$ python3 -q
>>> import numpy as np
>>> np.set_printoptions(suppress=True, linewidth=120)
>>> F = np.load("a.npy")
>>> F
array([[-1,  0,  0,  0],
       [ 0, -3,  0,  0],
       [ 0,  0,  4,  0],
       [ 0,  0,  0,  5]])
>>> print((F - F.T) / 2)
[[0. 0. 0. 0.]
 [0. 0. 0. 0.]
 [0. 0. 0. 0.]
 [0. 0. 0. 0.]]
>>> np.allclose(F, F.T)
True
>>> F @ F
array([[ 1,  0,  0,  0],
       [ 0,  9,  0,  0],
       [ 0,  0, 16,  0],
       [ 0,  0,  0, 25]])
>>> rng = np.random.default_rng(314)
>>> labels = rng.permutation(4)
>>> labels
array([0, 1, 2, 3])
>>> B = F[labels][:, labels]
>>> np.round(np.sort(np.abs(np.linalg.eigvals(B))), 1)
array([1., 3., 4., 5.])
>>> B
array([[-1,  0,  0,  0],
       [ 0, -3,  0,  0],
       [ 0,  0,  4,  0],
       [ 0,  0,  0,  5]])
>>> round(np.linalg.det(B), 1), round(float(np.linalg.det(F[labels])), 1)
(np.float64(60.0), 60.0)
>>> B = np.linalg.inv(F)
>>> np.allclose(B, F.T)
False
>>> E = np.load("w.npy")
>>> print(E)
[[2 2 0 0 0 0]
 [8 1 0 0 0 0]
 [1 7 0 0 0 0]
 [0 0 2 2 0 0]
 [0 0 8 1 0 0]
 [0 0 1 7 0 0]
 [0 0 0 0 2 2]
 [0 0 0 0 8 1]
 [0 0 0 0 1 7]]
>>> W = np.array([[4, 1, 4, 2, 8, 3],
...     [8, 6, 5, 6, 1, 7],
...     [0, 6, 3, 1, 4, 4],
...     [5, 8, 9, 9, 2, 3],
...     [6, 2, 4, 0, 0, 5],
...     [1, 0, 5, 6, 8, 2]])
>>> c = np.array([1, -3, -2, -5, 0, 3])
>>> act = np.maximum(E @ W + c, 0)
>>> print(np.linalg.matrix_rank(act))
6
>>> cent = np.array([[5, 0], [0, 4], [1, 3], [4, 0], [3, 2], [2, 0]])
>>> W @ cent
array([[62, 32],
       [86, 41],
       [27, 41],
       [82, 63],
       [44, 20],
       [62, 31]])
>>> (act @ cent).round(6).argmax(axis=1)
array([0, 0, 0, 0, 1, 0, 0, 0, 0])
>>> print(act @ cent)
[[285 128]
 [571 279]
 [653 301]
 [207 190]
 [287 373]
 [590 464]
 [201  84]
 [403 173]
 [467 223]]
